% python3 -q
>>> import numpy as np
>>> np.set_printoptions(precision=2, suppress=True, linewidth=120)
>>> K = np.load("data.npy")
>>> K
array([[0.1, 6. , 9. , 0. , 6. , 1. ],
       [4. , 5.1, 6. , 4. , 0. , 2. ],
       [2. , 0. , 2.1, 2. , 8. , 5. ],
       [9. , 8. , 7. , 6.1, 1. , 9. ],
       [6. , 0. , 7. , 8. , 1.1, 5. ],
       [0. , 6. , 9. , 0. , 6. , 1.1]])
>>> r0 = np.array([-2, -1])
>>> np.correlate(K[1], K[3], "full")
array([ 36.  ,  49.9 ,  83.5 , 101.11, 108.3 , 161.2 , 123.9 ,  98.2 ,  50.  ,  16.  ,  18.  ])
>>> print(np.cross(K[1, :3], K[3, :3]))
[-12.3  26.  -13.9]
>>> np.array([np.convolve(row, r0, "same") for row in K])
array([[ -0.2, -12.1, -24. ,  -9. , -12. ,  -8. ],
       [ -8. , -14.2, -17.1, -14. ,  -4. ,  -4. ],
       [ -4. ,  -2. ,  -4.2,  -6.1, -18. , -18. ],
       [-18. , -25. , -22. , -19.2,  -8.1, -19. ],
       [-12. ,  -6. , -14. , -23. , -10.2, -11.1],
       [  0. , -12. , -24. ,  -9. , -12. ,  -8.2]])
>>> np.convolve(K[1], r0)
array([ -8. , -14.2, -17.1, -14. ,  -4. ,  -4. ,  -2. ])
>>> t3 = np.stack([K, -2 * K, K[::-1]])
>>> (t3 @ K.T).shape
(3, 6, 6)
>>> np.linalg.norm(t3, axis=(1, 2))
array([31.56, 63.12, 31.56])
>>> t3.sum(axis=0)
array([[-0.1,  0. ,  0. ,  0. ,  0. ,  0.1],
       [ 2. , -5.1,  1. ,  4. ,  1.1,  3. ],
       [ 7. ,  8. ,  4.9,  4.1, -7. ,  4. ],
       [-7. , -8. , -4.9, -4.1,  7. , -4. ],
       [-2. ,  5.1, -1. , -4. , -1.1, -3. ],
       [ 0.1,  0. ,  0. ,  0. ,  0. , -0.1]])
>>> print(t3.shape)
(3, 6, 6)
>>> F = np.array([[0.4, -0.2, -0.4, 2.0, 0.5],
...     [1.6, 0.3, -2.5, -0.9, -0.4],
...     [0.0, -1.7, 0.2, 0.1, 0.7],
...     [1.2, -1.2, 0.0, -0.6, -1.0],
...     [0.5, -0.1, -1.3, 0.7, -0.6],
...     [-0.7, -0.9, -1.8, 1.4, -0.3],
...     [-1.7, 2.5, -1.0, -2.2, 2.8],
...     [0.0, 1.3, 0.2, -0.1, 0.8]])
>>> F[:, 3] *= 5
>>> print(F)
[[  0.4  -0.2  -0.4  10.    0.5]
 [  1.6   0.3  -2.5  -4.5  -0.4]
 [  0.   -1.7   0.2   0.5   0.7]
 [  1.2  -1.2   0.   -3.   -1. ]
 [  0.5  -0.1  -1.3   3.5  -0.6]
 [ -0.7  -0.9  -1.8   7.   -0.3]
 [ -1.7   2.5  -1.  -11.    2.8]
 [  0.    1.3   0.2  -0.5   0.8]]
>>> # column 3 is much longer than the rest
>>> hat = F @ np.linalg.solve(F.T @ F, F.T)
>>> np.diag(hat)
array([0.78, 0.83, 0.83, 0.36, 0.21, 0.8 , 0.89, 0.29])
>>> out = np.c_[F[:, :4] @ np.array([[-2, 1, -2, 0], [2, 0, 1, 0], [1, 0, 0, 1], [0, 2, 0, -1]]), np.array([3, 1, 0, 3, 1, 0, 2, 1])]
>>> out
array([[ -1.6,  20.4,  -1. , -10.4,   3. ],
       [ -5.1,  -7.4,  -2.9,   2. ,   1. ],
       [ -3.2,   1. ,  -1.7,  -0.3,   0. ],
       [ -4.8,  -4.8,  -3.6,   3. ,   3. ],
       [ -2.5,   7.5,  -1.1,  -4.8,   1. ],
       [ -2.2,  13.3,   0.5,  -8.8,   0. ],
       [  7.4, -23.7,   5.9,  10. ,   2. ],
       [  2.8,  -1. ,   1.3,   0.7,   1. ]])
>>> np.linalg.matrix_rank(np.c_[F, out])
np.int64(6)
>>> theta = np.radians(45)
>>> Rm = np.eye(5)
>>> Rm[4, 4] = Rm[3, 3] = np.cos(theta)
>>> Rm[4, 3], Rm[3, 4] = -np.sin(theta), np.sin(theta)
>>> Rm
array([[ 1.  ,  0.  ,  0.  ,  0.  ,  0.  ],
       [ 0.  ,  1.  ,  0.  ,  0.  ,  0.  ],
       [ 0.  ,  0.  ,  1.  ,  0.  ,  0.  ],
       [ 0.  ,  0.  ,  0.  ,  0.71,  0.71],
       [ 0.  ,  0.  ,  0.  , -0.71,  0.71]])
>>> out = F @ Rm.T
>>> np.abs(out - F).max(axis=0)
array([0.  , 0.  , 0.  , 5.2 , 7.22])
>>> np.allclose(np.linalg.norm(F, axis=1), np.linalg.norm(out, axis=1))
True
>>> np.einsum("ij,ji->", Rm, Rm)
np.float64(3.0)
>>> np.kron(np.eye(2, dtype=int), Rm)
array([[ 1.  ,  0.  ,  0.  ,  0.  ,  0.  ,  0.  ,  0.  ,  0.  ,  0.  ,  0.  ],
       [ 0.  ,  1.  ,  0.  ,  0.  ,  0.  ,  0.  ,  0.  ,  0.  ,  0.  ,  0.  ],
       [ 0.  ,  0.  ,  1.  ,  0.  ,  0.  ,  0.  ,  0.  ,  0.  ,  0.  ,  0.  ],
       [ 0.  ,  0.  ,  0.  ,  0.71,  0.71,  0.  ,  0.  ,  0.  ,  0.  ,  0.  ],
       [ 0.  ,  0.  ,  0.  , -0.71,  0.71,  0.  ,  0.  ,  0.  , -0.  ,  0.  ],
       [ 0.  ,  0.  ,  0.  ,  0.  ,  0.  ,  1.  ,  0.  ,  0.  ,  0.  ,  0.  ],
       [ 0.  ,  0.  ,  0.  ,  0.  ,  0.  ,  0.  ,  1.  ,  0.  ,  0.  ,  0.  ],
       [ 0.  ,  0.  ,  0.  ,  0.  ,  0.  ,  0.  ,  0.  ,  1.  ,  0.  ,  0.  ],
       [ 0.  ,  0.  ,  0.  ,  0.  ,  0.  ,  0.  ,  0.  ,  0.  ,  0.71,  0.71],
       [ 0.  ,  0.  ,  0.  , -0.  ,  0.  ,  0.  ,  0.  ,  0.  , -0.71,  0.71]])
>>> print(round(float(np.einsum("ii->", Rm)), 2))
4.41
>>> np.poly(Rm)
array([ 1.  , -4.41,  8.24, -8.24,  4.41, -1.  ])
>>> M = np.load("out2.npy")
>>> M.round(2) + 0
array([[-0.03,  0.22,  0.18, -0.03, -0.01, -0.01, -0.1 , -0.03, -0.15],
       [ 0.  , -0.4 , -0.34, -0.12, -0.23,  0.05,  0.46, -0.41,  0.45],
       [-0.69,  0.17, -0.17,  0.2 ,  0.18,  0.1 ,  0.08, -0.11, -0.09],
       [ 0.23,  0.11,  0.22, -0.21, -0.4 ,  0.63,  0.03, -0.16, -0.22],
       [-0.3 , -0.22, -0.12,  0.23, -0.11,  0.3 , -0.03, -0.34, -0.5 ],
       [-0.2 , -0.11,  0.29, -0.62,  0.07,  0.11, -0.26, -0.16,  0.13],
       [ 0.26, -0.36,  0.25,  0.37,  0.61,  0.35, -0.16, -0.19,  0.17],
       [ 0.03,  0.62, -0.05,  0.14, -0.02,  0.  , -0.28, -0.56,  0.39],
       [ 0.2 , -0.14,  0.34,  0.25, -0.26, -0.54,  0.01, -0.43, -0.28],
       [ 0.46,  0.3 , -0.44,  0.06,  0.12,  0.17,  0.21,  0.03, -0.22],
       [-0.13,  0.11,  0.42,  0.45, -0.35,  0.22,  0.27,  0.3 ,  0.34],
       [-0.03,  0.25,  0.36, -0.22,  0.4 , -0.07,  0.7 , -0.17, -0.14]])
>>> # columns are unit length and at right angles
>>> O, evecs = np.linalg.qr(F[:, :2])[0], np.linalg.qr(F[:, 2:])[0]
>>> s = np.linalg.svd(O.T @ evecs, compute_uv=False)
>>> s
array([0.82, 0.51])
>>> np.degrees(np.arccos(s.clip(0, 1)))
array([35.07, 59.54])
>>> (s > 0.9).sum()
np.int64(0)
